$ python -q
>>> import numpy as np
>>> np.set_printoptions(precision=1, suppress=True, linewidth=120, floatmode="fixed")
>>> K = np.load("block18.npy")
>>> K
array([[ 3,  7],
       [-4,  4]])
>>> rng = np.random.default_rng(887180)
>>> lab = rng.permutation(2)
>>> out = K[:, lab] * rng.choice([-1, 1], 2)
>>> print(out)
[[-7 -3]
 [-4  4]]
>>> Uu, _, Vt = np.linalg.svd(K.T @ out)
>>> np.round(Uu @ Vt, 1) + 0
array([[ 0.0, -1.0],
       [-1.0,  0.0]])
>>> Uu, sv, Vt = np.linalg.svd(K, full_matrices=False)
>>> np.round(Vt @ Vt.T, 1) + 0
array([[1.0, 0.0],
       [0.0, 1.0]])
>>> np.round(Uu.T @ Uu, 1) + 0
array([[1.0, 0.0],
       [0.0, 1.0]])
>>> np.abs(Vt[0])
array([0.1, 1.0])
>>> F = np.loadtxt("sample8.csv", delimiter=",")
>>> F
array([[ 0.5,  1.1],
       [-0.2, -0.5],
       [ 0.2,  0.5],
       [-0.3, -0.7]])
>>> rk = np.linalg.matrix_rank(F)
>>> rk
np.int64(1)
>>> ns = np.linalg.svd(F)[2][rk:].T
>>> print([int(np.linalg.matrix_rank(F[:i])) for i in range(1, len(F) + 1)])
[1, 1, 1, 1]
>>> ns @ ns.T
array([[ 0.8, -0.4],
       [-0.4,  0.2]])
>>> print([int(np.linalg.matrix_rank(F[:, :j + 1])) for j in range(2)])
[1, 1]
>>> print(np.round(F @ ns, 1) + 0)
[[0.0]
 [0.0]
 [0.0]
 [0.0]]
>>> np.allclose(F @ ns, 0)
True
>>> ns.shape
(2, 1)
>>> W = np.array([[0, 1, 1, 2], [1, 0, 0, 2]])
>>> b = np.array([5, 1, 2, 4])
>>> H = np.maximum(F @ W + b, 0)
>>> (H > 0).mean(axis=0)
array([1.0, 1.0, 1.0, 1.0])
>>> (H > 0).astype(int)
array([[1, 1, 1, 1],
       [1, 1, 1, 1],
       [1, 1, 1, 1],
       [1, 1, 1, 1]])
>>> np.linalg.matrix_rank(H)
np.int64(2)
>>> W2 = np.array([[1, 3, 2], [1, 3, 2], [1, 2, 0], [0, 1, 1]])
>>> (H @ W2).round(6).argmax(axis=1)
array([1, 1, 1, 1])
>>> blk = np.stack([F, -3 * F, F[::-1]])
>>> np.einsum("bij,cij->bc", blk, blk)
array([[ 2.7, -8.1, -2.6],
       [-8.1, 24.4,  7.7],
       [-2.6,  7.7,  2.7]])
>>> blk.sum(axis=0)
array([[-1.3, -2.9],
       [ 0.7,  1.6],
       [-0.7, -1.6],
       [ 1.1,  2.5]])
>>> (blk @ F.T).shape
(3, 4, 4)
>>> M = np.loadtxt("x.csv", delimiter=",")
>>> M
array([[ 1.1,  0.3, -2.0],
       [ 1.0,  0.0, -2.0],
       [ 0.9,  0.4, -1.9],
       [ 1.4, -0.1, -1.4],
       [ 1.0,  0.2, -1.8],
       [ 1.1,  0.3, -1.6],
       [ 0.4,  0.6, -2.7],
       [ 1.0, -0.6, -2.2],
       [ 0.9, -2.5, -1.1],
       [ 0.9, -2.3, -0.7],
       [ 0.9, -1.9, -1.0],
       [ 1.0, -2.2, -1.2],
       [ 1.1, -1.6, -1.3],
       [ 0.5, -1.8, -0.9],
       [ 0.6, -2.1, -1.3],
       [ 1.2, -2.8, -0.8]])
>>> W2 = M[[4, 11]].astype(float)
>>> for _ in range(3):
...     lab = np.linalg.norm(M[:, None] - W2, axis=-1).argmin(axis=1)
...     W2 = np.array([M[lab == j].mean(axis=0) for j in range(2)])
... 
>>> lab
array([0, 0, 0, 0, 0, 0, 0, 0, 1, 1, 1, 1, 1, 1, 1, 1])
>>> W2
array([[ 1.0,  0.1, -2.0],
       [ 0.9, -2.1, -1.0]])
>>> print(np.bincount(lab))
[8 8]
>>> np.abs(W2[1] - W2[0]).argmax()
np.int64(1)
>>> G = np.cov(M, rowvar=False)
>>> M.std(axis=0)
array([0.2, 1.2, 0.5])
>>> G.shape
(3, 3)
>>> th = np.radians(60)
>>> R = np.eye(3)
>>> R[2, 2] = R[1, 1] = np.cos(th)
>>> R[2, 1], R[1, 2] = -np.sin(th), np.sin(th)
>>> R
array([[ 1.0,  0.0,  0.0],
       [ 0.0,  0.5,  0.9],
       [ 0.0, -0.9,  0.5]])
>>> out = M @ R.T
>>> np.linalg.svd(M, compute_uv=False), np.linalg.svd(out, compute_uv=False)
(array([8.2, 5.0, 1.2]), array([8.2, 5.0, 1.2]))
>>> round(np.linalg.det(R), 1), np.trace(R)
(np.float64(1.0), np.float64(2.0))
>>> np.allclose(np.linalg.norm(M, axis=1), np.linalg.norm(out, axis=1))
True
>>> m1 = np.loadtxt("data.csv", delimiter=",")
>>> print(m1)
[[1.0 0.0 0.0]
 [2.0 1.0 0.0]
 [0.0 1.0 1.0]]
>>> lab = rng.permutation(3)
>>> lab
array([0, 1, 2])
>>> out = m1[lab][:, lab]
>>> np.sort(np.abs(np.linalg.eigvals(out)))
array([1.0, 1.0, 1.0])
>>> print(out)
[[1.0 0.0 0.0]
 [2.0 1.0 0.0]
 [0.0 1.0 1.0]]
>>> np.allclose(out, m1)
True
>>> np.round(np.linalg.det(out), 1), np.round(np.linalg.det(m1[lab]), 1)
(np.float64(1.0), np.float64(1.0))
>>> x = np.array([2, 7, 9])
>>> target = M @ x
>>> np.linalg.solve(M.T @ M, M.T @ target)
array([2.0, 7.0, 9.0])
>>> np.round(np.linalg.pinv(M) @ M, 1) + 0
array([[1.0, 0.0, 0.0],
       [0.0, 1.0, 0.0],
       [0.0, 0.0, 1.0]])
>>> print(np.linalg.lstsq(M, target)[0])
[2.0 7.0 9.0]
>>> target = target + 0.1 * rng.normal(size=16)
>>> target
array([-13.7, -16.0, -12.7, -10.6, -12.7, -10.2, -19.4, -21.9, -25.6, -20.7, -20.6, -24.3, -20.7, -19.6, -25.3, -24.4])
>>> b, *_ = np.linalg.lstsq(M, target)
>>> round(float(np.linalg.norm(target - M @ b)), 1)
0.3
>>> b.round()
array([2.0, 7.0, 9.0])
>>> b
array([1.9, 7.0, 9.0])
>>> print([round(float(np.linalg.norm(np.linalg.solve(M.T @ M + lam * np.eye(3), M.T @ target))), 2) for lam in (0, 1, 10, 100)])
[11.56, 10.01, 8.18, 3.78]
>>> vals, V = np.linalg.eig(m1)
>>> print(np.prod(vals))
1.0
>>> np.sort(np.linalg.eigvals(m1 @ m1))
array([1.0, 1.0, 1.0])
>>> E = np.load("mat.npy")
>>> print(E)
[[ 6.0  4.0 -4.0 -2.0  1.0]
 [ 0.0 -3.0  8.0  1.0  4.0]
 [ 0.0 -3.0  2.0 -8.0 -1.0]
 [ 0.0  3.0  4.0 -1.0  4.0]
 [ 0.0  5.0  0.0 -5.0 -6.0]]
>>> out = E / np.sqrt((E ** 2).mean(axis=1, keepdims=True))
>>> np.linalg.matrix_rank(E - E.mean(axis=1, keepdims=True))
np.int64(4)
>>> np.linalg.norm(out, axis=1)
array([2.2, 2.2, 2.2, 2.2, 2.2])
>>> print(E @ E)
[[ 36.0  23.0  -8.0  21.0  12.0]
 [  0.0   8.0  -4.0 -88.0 -40.0]
 [  0.0 -26.0 -52.0  -6.0 -40.0]
 [  0.0  -4.0  28.0 -48.0 -20.0]
 [  0.0 -60.0  20.0  40.0  36.0]]
>>> (E - E.T) / 2
array([[ 0.0,  2.0, -2.0, -1.0,  0.5],
       [-2.0,  0.0,  5.5, -1.0, -0.5],
       [ 2.0, -5.5,  0.0, -6.0, -0.5],
       [ 1.0,  1.0,  6.0,  0.0,  4.5],
       [-0.5,  0.5,  0.5, -4.5,  0.0]])
>>> np.round(np.linalg.det(E), 1)
np.float64(15264.0)
>>> P = np.triu(np.array([[-9, 2, -4, 4, 7],
...     [6, 2, 0, 9, -5],
...     [7, 8, -2, 3, 3],
...     [-5, 8, -2, 5, 3],
...     [-9, 8, 9, -2, 5]]), 1) + np.eye(5)
>>> out = P @ E @ np.linalg.inv(P)
>>> np.trace(out), np.trace(E)
(np.float64(-2.0), np.float64(-2.0))
>>> print(np.round(np.linalg.det(out), 1))
15264.0
>>> Q, V = np.linalg.qr(E[:, :1])[0], np.linalg.qr(E[:, 1:])[0]
>>> sv = np.linalg.svd(Q.T @ V, compute_uv=False)
>>> round(float(np.linalg.norm(Q @ Q.T - V @ V.T, 2)), 1)
1.0
>>> (sv > 0.9).sum()
np.int64(0)
>>> sv
array([0.8])
>>> mat = rng.normal(size=(13, 4)) + 3 * np.array([1, 1, 0, 1])
>>> mat
array([[ 4.5,  2.0, -2.2,  2.9],
       [ 1.3,  3.5, -0.1,  2.4],
       [ 2.4,  4.0,  1.3,  1.4],
       [ 3.3,  3.7, -0.5,  3.5],
       [ 4.2,  3.1,  0.2,  3.7],
       [ 0.6,  3.5, -0.7,  3.2],
       [ 3.7,  2.6,  0.2,  3.7],
       [ 3.8,  2.6, -0.3,  3.5],
       [ 3.9,  3.5,  0.2,  2.2],
       [ 3.9,  4.4, -0.9,  3.0],
       [ 3.7,  1.9,  0.3,  1.6],
       [ 4.3,  3.3, -0.8,  3.8],
       [ 4.5,  3.8,  1.1,  3.6]])
>>> lab = rng.permutation(5)
>>> lab
array([0, 4, 3, 2, 1])
>>> out = E[lab][:, lab]
>>> np.trace(out)
np.float64(-2.0)
>>> round(np.linalg.det(out), 1), round(float(np.linalg.det(E[lab])), 1)
(np.float64(15264.0), 15264.0)
>>> out
array([[ 6.0,  1.0, -2.0, -4.0,  4.0],
       [ 0.0, -6.0, -5.0,  0.0,  5.0],
       [ 0.0,  4.0, -1.0,  4.0,  3.0],
       [ 0.0, -1.0, -8.0,  2.0, -3.0],
       [ 0.0,  4.0,  1.0,  8.0, -3.0]])
>>> u = np.array([5, -4, -7])
>>> np.polyval(u, out[4])
array([ -7.0,  57.0,  -6.0, 281.0,  50.0])
>>> np.cross(out[4, :3], out[2, :3])
array([-8.0,  0.0,  0.0])
>>> np.array([np.convolve(row, u, "same") for row in out])
array([[-19.0, -56.0, -19.0,  50.0,  12.0],
       [-30.0,  -1.0,  62.0,  60.0, -20.0],
       [ 20.0, -21.0,  -4.0,   6.0, -40.0],
       [ -5.0, -36.0,  49.0,  33.0,  -2.0],
       [ 20.0, -11.0,   8.0, -54.0, -44.0]])
>>> np.convolve(out[4], u)
array([  0.0,  20.0, -11.0,   8.0, -54.0, -44.0,  21.0])
>>> u = np.array([2, 0])
>>> np.polyval(u, mat[5])
array([ 1.2,  7.0, -1.4,  6.3])
>>> np.convolve(mat[5], u)
array([ 1.2,  7.0, -1.4,  6.3,  0.0])
>>> np.cross(mat[5, :3], mat[8, :3])
array([  3.3,  -2.9, -11.5])
>>> feats = np.loadtxt("test7.csv", delimiter=",")
>>> feats.round(1) + 0
array([[ 0.0,  2.0, -2.9],
       [ 0.1,  1.9, -3.1],
       [ 0.1,  2.1, -3.0],
       [ 0.0,  1.9, -3.0],
       [-0.1,  1.8, -3.0],
       [-0.1,  2.2, -3.2],
       [ 0.1,  1.9, -2.9],
       [-0.2,  2.1, -3.1],
       [ 0.1,  2.0, -3.1],
       [-0.1,  1.9, -3.0],
       [ 1.9, -4.0,  3.0],
       [ 2.0, -3.9,  2.8],
       [ 1.9, -4.0,  3.1],
       [ 1.8, -4.0,  2.8],
       [ 2.0, -3.8,  3.2],
       [ 2.2, -4.1,  3.2],
       [ 1.9, -4.1,  3.2],
       [ 2.1, -4.0,  3.1],
       [ 2.0, -4.0,  3.0],
       [ 2.1, -3.9,  3.0]])
>>> x = np.array([5, 1, 0])
>>> h1 = np.maximum(feats @ x, 0)
>>> np.round(feats * (h1 > 1e-9)[:, None], 1) + 0
array([[ 0.0,  2.0, -2.9],
       [ 0.1,  1.9, -3.1],
       [ 0.1,  2.1, -3.0],
       [ 0.0,  1.9, -3.0],
       [-0.1,  1.8, -3.0],
       [-0.1,  2.2, -3.2],
       [ 0.1,  1.9, -2.9],
       [-0.2,  2.1, -3.1],
       [ 0.1,  2.0, -3.1],
       [-0.1,  1.9, -3.0],
       [ 1.9, -4.0,  3.0],
       [ 2.0, -3.9,  2.8],
       [ 1.9, -4.0,  3.1],
       [ 1.8, -4.0,  2.8],
       [ 2.0, -3.8,  3.2],
       [ 2.2, -4.1,  3.2],
       [ 1.9, -4.1,  3.2],
       [ 2.1, -4.0,  3.1],
       [ 2.0, -4.0,  3.0],
       [ 2.1, -3.9,  3.0]])
>>> print(np.flatnonzero(h1 > 1e-9))
[ 0  1  2  3  4  5  6  7  8  9 10 11 12 13 14 15 16 17 18 19]
>>> D = np.linalg.norm(feats[:, None] - feats[None], axis=-1)
>>> np.linalg.norm(feats - feats.mean(axis=0), axis=1)
array([4.3, 4.4, 4.4, 4.3, 4.2, 4.6, 4.2, 4.5, 4.4, 4.3, 4.4, 4.2, 4.3, 4.2, 4.4, 4.6, 4.5, 4.4, 4.4, 4.3])
>>> print(np.flatnonzero(D[4] < D.mean() / 2))
[0 1 2 3 4 5 6 7 8 9]
>>> (D + 1e9 * np.eye(20)).round(6).argmin(axis=1)
array([ 9,  3,  8,  1,  9,  7,  3,  5,  1,  3, 18, 18, 10, 10, 17, 17, 10, 19, 10, 17])
>>> D.shape
(20, 20)
>>> D[4]
array([0.3, 0.3, 0.4, 0.2, 0.0, 0.4, 0.3, 0.3, 0.3, 0.2, 8.6, 8.4, 8.6, 8.4, 8.7, 8.8, 8.8, 8.7, 8.6, 8.6])
>>> D.mean(axis=1).argmax()
np.int64(15)
>>> X = np.array([[1.0, 2.0, -1.0, 0.0],
...     [0.0, 2.0, 0.0, 0.0],
...     [-4.0, 0.0, 4.0, -2.0],
...     [-6.0, -4.0, 6.0, -2.0]])
>>> lab = rng.permutation(4)
>>> lab
array([1, 2, 0, 3])
>>> out = X[lab][:, lab]
>>> np.diag(out)
array([ 2.0,  4.0,  1.0, -2.0])
>>> np.round(np.sort(np.abs(np.linalg.eigvals(out))), 1) + 0
array([0.0, 1.0, 2.0, 2.0])
>>> rk = np.linalg.matrix_rank(X)
>>> rk
np.int64(3)
>>> ns = np.linalg.svd(X)[2][rk:].T
>>> np.round(ns[:, 0] / ns[np.abs(ns[:, 0]).round(6).argmax(), 0], 1) + 0
array([1.0, 0.0, 1.0, 0.0])
>>> np.allclose(X @ ns, 0)
True
>>> [int(np.linalg.matrix_rank(np.delete(X, i, axis=0))) for i in range(4)]
[3, 2, 3, 3]
>>> np.round(X @ ns, 1) + 0
array([[0.0],
       [0.0],
       [0.0],
       [0.0]])
